>>> import numpy as np
>>> np.set_printoptions(precision=1, suppress=True, linewidth=200, legacy="1.25")
>>> rd = lambda a: np.round(a, 1) + 0
>>> X = np.load("data.npy")
>>> rd(X)
array([[ 1. , -1.9, -3.5,  3.8, -1.8],
       [-1.2, -1. , -3.3,  2.3,  0.3],
       [ 0. ,  1.6,  2.6, -1. ,  0.3],
       [ 0. ,  1.6,  2.1, -1.4,  0. ],
       [ 0.8,  0.2, -1.9, -0.9, -2.1]])
>>> def softmax(z):
...     e = np.exp(z - z.max(axis=-1, keepdims=True))
...     return e / e.sum(axis=-1, keepdims=True)
... 
>>> rd(softmax(X[0] + 4))
array([0.1, 0. , 0. , 0.9, 0. ])
>>> rd(softmax(10 * X[0]))
array([0., 0., 0., 1., 0.])
>>> scores = X @ X.T / np.sqrt(5)
>>> softmax(scores).round(6).argmax(axis=1)
array([0, 0, 2, 2, 4])
>>> rd(softmax(scores + np.triu(np.full(scores.shape, -np.inf), 1)))
array([[1. , 0. , 0. , 0. , 0. ],
       [0.7, 0.3, 0. , 0. , 0. ],
       [0. , 0. , 1. , 0. , 0. ],
       [0. , 0. , 0.5, 0.5, 0. ],
       [0.2, 0. , 0. , 0. , 0.7]])
>>> B = np.array([[4, 0, 2], [-4, -2, 5], [2, 3, 0]])
>>> B[-1] = B[0]
>>> data = B + 0.3 * np.eye(3)
>>> data
array([[ 4.3,  0. ,  2. ],
       [-4. , -1.7,  5. ],
       [ 4. ,  0. ,  2.3]])
>>> q, R = np.linalg.qr(data)
>>> rd(q @ R)
array([[ 4.3,  0. ,  2. ],
       [-4. , -1.7,  5. ],
       [ 4. ,  0. ,  2.3]])
>>> rd(q.T @ q)
array([[1., 0., 0.],
       [0., 1., 0.],
       [0., 0., 1.]])
>>> rd(np.abs(np.diag(R)))
array([7.1, 1.4, 0.3])
>>> q.shape, R.shape
((3, 3), (3, 3))
>>> M = np.load("run14.npy")
>>> M
array([[1., 0.],
       [0., 1.]])
>>> w, V = np.linalg.eig(data)
>>> rd(w)
array([-1.7,  6.3,  0.3])
>>> rd(np.sort(np.linalg.eigvals(data.T)))
array([-1.7,  0.3,  6.3])
>>> rd(np.prod(w))
-3.2
